$ python -q
>>> import numpy as np
>>> from numpy import linalg as LA
>>> np.set_printoptions(precision=3, suppress=True, linewidth=140, legacy="1.25")
>>> def tidy(a):
...     return np.round(a, 3) + 0
... 
>>> other = np.array([[-2, 1], [2, -2]])
>>> data = np.kron(np.eye(2, dtype=int), other)
>>> print(data)
[[-2  1  0  0]
 [ 2 -2  0  0]
 [ 0  0 -2  1]
 [ 0  0  2 -2]]
>>> x0 = np.array([-3, -2, 2, 4])
>>> a = np.maximum(data @ x0, 0)
>>> print(tidy(np.tanh(data @ x0)))
[ 0.999 -0.964  0.    -0.999]
>>> print(np.maximum(data @ (3 * x0), 0))
[12  0  0  0]
>>> print(data.T @ a)
[-8  4  0  0]
>>> print(np.maximum(data @ x0, 0) - np.maximum(-data @ x0, 0))
[ 4 -2  0 -4]
>>> print(data * (a > 1e-9)[:, None])
[[-2  1  0  0]
 [ 0  0  0  0]
 [ 0  0  0  0]
 [ 0  0  0  0]]
>>> w, V = LA.eig(data)
>>> print(tidy(np.sort(LA.eigvals(LA.inv(data)))))
[-1.707 -1.707 -0.293 -0.293]
>>> F = np.array([[-3, 2, 2, 5, -1],
...     [-1, -3, 2, 2, 5],
...     [5, -1, -3, 2, 2],
...     [2, 5, -1, -3, 2],
...     [2, 2, 5, -1, -3]])
>>> U, sig, vt = LA.svd(F, full_matrices=False)
>>> print(tidy(sig))
[8.425 8.425 5.    4.901 4.901]
>>> print(np.allclose(U * sig @ vt, F))
True
>>> print(tidy(np.cumsum(sig ** 2) / np.sum(sig ** 2)))
[0.33  0.66  0.777 0.888 1.   ]
>>> print(tidy(vt @ vt.T))
[[1. 0. 0. 0. 0.]
 [0. 1. 0. 0. 0.]
 [0. 0. 1. 0. 0.]
 [0. 0. 0. 1. 0.]
 [0. 0. 0. 0. 1.]]
>>> print(tidy(U.T @ U))
[[1. 0. 0. 0. 0.]
 [0. 1. 0. 0. 0.]
 [0. 0. 1. 0. 0.]
 [0. 0. 0. 1. 0.]
 [0. 0. 0. 0. 1.]]
>>> print(tidy(sig / sig[0]))
[1.    1.    0.593 0.582 0.582]
>>> print(tidy(LA.norm(data, axis=1)))
[2.236 2.828 2.236 2.828]
>>> print(LA.norm(data, axis=1).argmax())
1
>>> print(tidy(LA.norm(data, "nuc")))
8.246
>>> print(tidy(LA.norm(data, axis=0)))
[2.828 2.236 2.828 2.236]
>>> print(tidy(LA.norm(data[1], 1)), tidy(LA.norm(data[1], np.inf)))
4.0 2.0
>>> print(data[1] @ data[3])
0
>>> print(tidy(LA.norm(data, 2)))
3.562
>>> print(tidy(LA.norm(data) ** 2 / LA.norm(data, 2) ** 2))
2.05
>>> print(tidy(LA.norm(data[1] - data[3])))
4.0
>>> other = F[0, 0] * F[1:] - np.outer(F[1:, 0], F[0])
>>> print(other)
[[  0  11  -4  -1 -16]
 [  0  -7  -1 -31  -1]
 [  0 -19  -1  -1  -4]
 [  0 -10 -19  -7  11]]
>>> print(np.flatnonzero(~other.round(6).any(axis=1)))
[]
>>> J = np.load("sample8.npy")
>>> print(J)
[[ 2 -2  5]
 [ 5  3  3]
 [ 3 -2 -4]]
>>> print(LA.norm(J, axis=1).argmax())
1
>>> print(tidy(LA.norm(J[1] - J[0])))
6.164
>>> print(tidy(LA.norm(J, 2)))
7.748
>>> print(tidy(LA.norm(J, "nuc")))
17.105
>>> print(tidy(LA.norm(J, axis=0)))
[6.164 4.123 7.071]
>>> P = np.triu(np.array([[2, 1, -1], [1, 1, -1], [0, 2, 1]]), 1) + np.eye(3)
>>> other = P @ J @ LA.inv(P)
>>> print(other)
[[ 4. -1. 15.]
 [ 2.  3. 12.]
 [ 3. -5. -6.]]
>>> print(tidy(LA.det(other)))
-165.0
>>> print(P @ J - J @ P)
[[ 2.  3.  7.]
 [-3. -3. 12.]
 [ 0. -3.  1.]]
>>> print(tidy(np.poly(other)))
[  1.  -1. -13. 165.]
>>> print(tidy(LA.det(J[::-1])))
165.0
>>> print(tidy(LA.det(2 * J)), tidy(LA.det(J)))
-1320.0 -165.0
>>> cov = J.T @ J
>>> print((J @ J.T).shape)
(3, 3)
>>> print(LA.matrix_rank(cov))
3
>>> print(np.trace(cov), (J ** 2).sum())
105 105
>>> print(cov)
[[38  5 13]
 [ 5 17  7]
 [13  7 50]]
>>> print(np.allclose(cov, cov.T))
True
>>> other = J ** -1
Traceback (most recent call last):
  File "<python-input-57>", line 1, in <module>
    other = J ** -1
            ~~^^~~~
ValueError: Integers to negative integer powers are not allowed.
>>> other = LA.inv(J)
>>> print(tidy(LA.det(J) * other))
[[ -6. -18. -21.]
 [ 29. -23.  19.]
 [-19.  -2.  16.]]
>>> print((np.abs(other) > 1e-9).astype(int))
[[1 1 1]
 [1 1 1]
 [1 1 1]]
>>> print(tidy(LA.det(J) * LA.det(other)))
1.0
>>> print(tidy(J @ other))
[[1. 0. 0.]
 [0. 1. 0.]
 [0. 0. 1.]]
>>> print(tidy(LA.slogdet(J)[0]))
-1.0
>>> print(tidy(other))
[[ 0.036  0.109  0.127]
 [-0.176  0.139 -0.115]
 [ 0.115  0.012 -0.097]]
>>> print(tidy(LA.cond(J)))
1.983
>>> M = np.load("arr.npy")
>>> print(M)
[[ 2. -2.  0.  1.]
 [ 2. -3.  1.  1.]
 [ 2. -4.  2.  1.]
 [ 2. -4.  0.  3.]]
>>> r = LA.matrix_rank(M)
>>> print(r)
3
>>> N = LA.svd(M)[2][r:].T
>>> print([int(LA.matrix_rank(np.delete(M, i, axis=0))) for i in range(4)])
[3, 3, 3, 2]
>>> print(N.shape)
(4, 1)
>>> print([int(LA.matrix_rank(M[:i])) for i in range(1, len(M) + 1)])
[1, 2, 2, 3]
>>> print([int(LA.matrix_rank(M[:, :j + 1])) for j in range(4)])
[1, 2, 3, 3]
>>> U, sig, vt = LA.svd(M)
>>> print(np.argmax(sig[:-1] / (sig[1:] + 1e-6)) + 1)
3
>>> other = U[:, :3] @ np.diag(sig[:3]) @ vt[:3]
>>> print(LA.matrix_rank(other))
3
>>> print(tidy(LA.norm(M - other, 2)), tidy(sig[3]))
0.0 0.0
>>> print(tidy(LA.norm(M - other) / LA.norm(M)))
0.0
>>> other = np.array([[2, 3], [2, 0]])
>>> cent = np.kron(other, M)
>>> print(tidy(LA.norm(cent, 2)), tidy(LA.norm(other, 2) * LA.norm(M, 2)))
32.49 32.49
>>> x0 = np.array([2, 1, 5, 5])
>>> print(np.einsum("ij,j->i", M, x0))
[ 7. 11. 15. 15.]
>>> print(M * x0)
[[ 4. -2.  0.  5.]
 [ 4. -3.  5.  5.]
 [ 4. -4. 10.  5.]
 [ 4. -4.  0. 15.]]
>>> print((M * x0).sum(axis=1))
[ 7. 11. 15. 15.]
>>> W0 = np.tanh(np.array([[1.2, 0.6, 2.2, -0.6],
...     [-0.7, -0.5, 2.6, 0.5],
...     [0.8, 0.3, -1.1, 0.4],
...     [0.2, -0.4, -1.5, 0.6],
...     [-0.5, 1.4, 0.0, -1.0],
...     [0.2, 0.3, -0.2, -1.3],
...     [-0.6, -1.7, 0.5, -1.6],
...     [0.4, -0.2, -0.2, 0.0],
...     [-0.3, -0.1, 1.4, -0.5],
...     [-0.4, 1.1, 0.8, 0.5],
...     [1.7, -0.8, -1.6, 0.1],
...     [0.6, -0.7, -1.2, -0.1]]) @ np.array([[1.0, 0.9, 0.4, -0.2, -0.8, -0.2],
...     [1.0, 0.9, -0.7, 0.2, -0.1, -0.6],
...     [0.7, 0.9, -1.0, 0.4, 1.5, -0.9],
...     [-0.3, -1.7, 0.6, 0.7, 0.2, -0.5]]))
>>> print(tidy(W0))
[[ 0.998  1.    -0.987  0.327  0.974 -0.979]
 [ 0.438  0.388 -0.977  0.892  1.    -0.973]
 [ 0.207 -0.592  0.896 -0.254 -0.978  0.422]
 [-0.892 -0.988  0.977 -0.291 -0.978  0.848]
 [ 0.834  0.987 -0.945 -0.31   0.06  -0.235]
 [ 0.635  0.986 -0.611 -0.749 -0.635  0.544]
 [-0.9    0.8   -0.47  -0.814  0.793  0.903]
 [ 0.06   0.     0.462 -0.197 -0.537  0.217]
 [ 0.623  0.941 -0.941  0.245  0.978 -0.711]
 [ 0.804  0.462 -0.892  0.749  0.907 -0.914]
 [-0.245 -0.664  0.994 -0.789 -0.999  0.91 ]
 [-0.721 -0.762  0.954 -0.67  -0.977  0.892]]
>>> print(tidy(LA.norm(M, 2) / LA.norm(M)))
0.965
>>> print(np.argsort(-LA.norm(M, axis=0).round(6), kind="stable")[:3])
[1 0 3]
>>> print(LA.matrix_rank(M, rtol=0.1))
3
>>> print(tidy(LA.eigvals(M)))
[0. 1. 1. 2.]
>>> print(tidy(LA.det(2 * M)), tidy(LA.det(M)))
0.0 0.0
>>> print(np.einsum("ii->", M))
4.0
>>> print(np.allclose(M[:-1].T @ LA.lstsq(M[:-1].T, M[-1])[0], M[-1]))
False
>>> print(np.unique(M.round(6), axis=0).shape)
(4, 4)
>>> print(tidy(M @ LA.pinv(M) @ M))
[[ 2. -2.  0.  1.]
 [ 2. -3.  1.  1.]
 [ 2. -4.  2.  1.]
 [ 2. -4.  0.  3.]]
>>> P = np.triu(np.array([[2, 1, 0, 5], [0, 3, 4, 2], [2, 1, 1, 3], [4, 3, 2, 0]]), 1) + np.eye(4)
>>> other = P @ M @ LA.inv(P)
>>> print(P @ M - M @ P)
[[ 12. -25.   9.  10.]
 [ 12. -26.  20.   3.]
 [  6. -14.  16.   1.]
 [  0.  -2.  16.  -2.]]
>>> print(LA.matrix_rank(other))
3
>>> print(other)
[[  14.  -39.  157. -446.]
 [  14.  -41.  173. -496.]
 [   8.  -24.   98. -276.]
 [   2.   -6.   24.  -67.]]
>>> other = M[0, 0] * M[1:] - np.outer(M[1:, 0], M[0])
>>> print(other)
[[ 0. -2.  2.  0.]
 [ 0. -4.  4.  0.]
 [ 0. -4.  0.  4.]]
>>> print(LA.matrix_rank(other), LA.matrix_rank(M))
2 3
>>> print(np.flatnonzero(~other.round(6).any(axis=1)))
[]
>>> mat = np.load("x.npy")
>>> print(tidy(mat))
[[-11.492 -19.057  -9.671 -11.492  -5.602]
 [-10.045 -16.387  -8.704 -10.045  -4.491]
 [ -8.526 -13.613  -7.635  -8.526  -3.367]
 [ -8.264 -13.137  -7.444  -8.264  -3.178]
 [ -7.277 -11.359  -6.706  -7.277  -2.483]
 [ -5.635  -8.446  -5.396  -5.635  -1.4  ]
 [ -5.577  -8.345  -5.347  -5.577  -1.364]
 [ -4.545  -6.563  -4.457  -4.545  -0.754]
 [ -3.759  -5.239  -3.737  -3.759  -0.34 ]
 [ -2.749  -3.602  -2.747  -2.749   0.096]
 [ -2.299  -2.905  -2.279  -2.299   0.24 ]
 [ -2.043  -2.522  -2.006  -2.043   0.304]
 [ -1.706  -2.033  -1.639  -1.706   0.362]
 [ -1.67   -1.982  -1.6    -1.67    0.366]
 [ -1.362  -1.559  -1.26   -1.362   0.385]
 [ -0.771  -0.818  -0.623  -0.771   0.314]
 [ -0.584  -0.606  -0.439  -0.584   0.259]
 [ -0.388  -0.395  -0.263  -0.388   0.184]
 [ -0.274  -0.277  -0.173  -0.274   0.133]
 [  0.861   0.924   0.081   0.861  -0.335]
 [  1.493   1.737  -0.156   1.493  -0.381]
 [  1.498   1.744  -0.158   1.498  -0.381]
 [  2.128   2.648  -0.489   2.128  -0.284]
 [  3.887   5.452  -1.535   3.887   0.404]
 [  5.622   8.424  -2.565   5.622   1.392]
 [  5.826   8.781  -2.684   5.826   1.52 ]
 [  8.429  13.437  -4.143   8.429   3.297]
 [  8.778  14.07   -4.331   8.778   3.55 ]
 [  9.474  15.341  -4.702   9.474   4.063]
 [ 11.931  19.871  -5.965  11.931   5.946]]
>>> U, sig, vt = LA.svd(mat, full_matrices=False)
>>> print(tidy(U.T @ mat @ vt.T))
[[69.503  0.     0.     0.     0.   ]
 [ 0.    21.905  0.     0.     0.   ]
 [ 0.     0.     4.45   0.     0.   ]
 [ 0.     0.     0.     0.     0.   ]
 [ 0.     0.     0.     0.     0.   ]]
>>> print(tidy(vt @ vt.T))
[[1. 0. 0. 0. 0.]
 [0. 1. 0. 0. 0.]
 [0. 0. 1. 0. 0.]
 [0. 0. 0. 1. 0.]
 [0. 0. 0. 0. 1.]]
>>> print(tidy(np.cumsum(sig ** 2) / np.sum(sig ** 2)))
[0.906 0.996 1.    1.    1.   ]
